$ python -q
>>> import numpy as np
>>> np.set_printoptions(precision=4, suppress=True, linewidth=200)
>>> basis = np.array([[0.5, 0.0, -0.7], [-1.1, 1.1, 0.7]])
>>> rng = np.random.default_rng(47)
>>> W0 = np.array([[7, 9],
...     [-8, 7],
...     [-7, -7],
...     [2, -6],
...     [-3, -6],
...     [6, -8],
...     [-1, -6],
...     [9, -5],
...     [-1, -9],
...     [-7, 2],
...     [-7, 7],
...     [-1, -4],
...     [-6, 9],
...     [-6, 6],
...     [-5, 4],
...     [4, 2],
...     [9, -5],
...     [4, -7],
...     [0, -2],
...     [-9, 7]]) @ basis + 0.3 * rng.normal(size=(20, 3))
>>> W0
array([[ -6.5999,   9.9292,   0.8301],
       [-12.282 ,   7.2768,  10.2598],
       [  3.9798,  -7.837 ,  -0.0573],
       [  7.3375,  -6.5986,  -5.4221],
       [  5.1817,  -6.3357,  -1.5509],
       [ 11.6111,  -8.3193, -10.1179],
       [  6.0813,  -6.2973,  -3.0904],
       [ 10.2068,  -5.2868,  -9.4021],
       [  9.4289,  -9.6915,  -5.8073],
       [ -6.1652,   1.556 ,   6.7553],
       [-11.0018,   7.5405,   9.6055],
       [  3.7255,  -4.7653,  -2.3698],
       [-13.0388,  10.2076,  10.5889],
       [-10.0754,   6.9399,   8.6548],
       [ -6.8566,   4.4108,   6.4412],
       [ -0.1591,   1.9711,  -0.8483],
       [ 10.2659,  -5.3848, -10.0465],
       [  9.3662,  -7.4235,  -7.6091],
       [  2.3547,  -2.511 ,  -1.3876],
       [-12.5654,   7.5724,  11.1834]])
>>> M2 = W0 + rng.integers(-2, 3, (20, 2)) @ rng.integers(-2, 3, (2, 3))
>>> M2
array([[ -6.5999,   9.9292,   2.8301],
       [-12.282 ,   7.2768,  12.2598],
       [  2.9798,  -8.837 ,  -0.0573],
       [  9.3375,  -4.5986,  -7.4221],
       [  7.1817,  -4.3357,  -1.5509],
       [ 11.6111,  -8.3193, -14.1179],
       [  4.0813,  -8.2973,  -5.0904],
       [ 12.2068,  -3.2868, -11.4021],
       [ 10.4289,  -8.6915,  -5.8073],
       [ -7.1652,   0.556 ,  10.7553],
       [ -9.0018,   9.5405,  13.6055],
       [  1.7255,  -6.7653,  -2.3698],
       [-14.0388,   9.2076,  10.5889],
       [-10.0754,   6.9399,  12.6548],
       [ -6.8566,   4.4108,   4.4412],
       [ -1.1591,   0.9711,   3.1517],
       [  8.2659,  -7.3848,  -8.0465],
       [  7.3662,  -9.4235,  -9.6091],
       [  0.3547,  -4.511 ,  -5.3876],
       [-11.5654,   8.5724,   9.1834]])
>>> np.linalg.matrix_rank(M2 - W0, tol=1e-8)
np.int64(2)
>>> np.round(np.linalg.svd(M2 - W0, compute_uv=False), 4) + 0
array([11.4964,  9.1561,  0.    ])
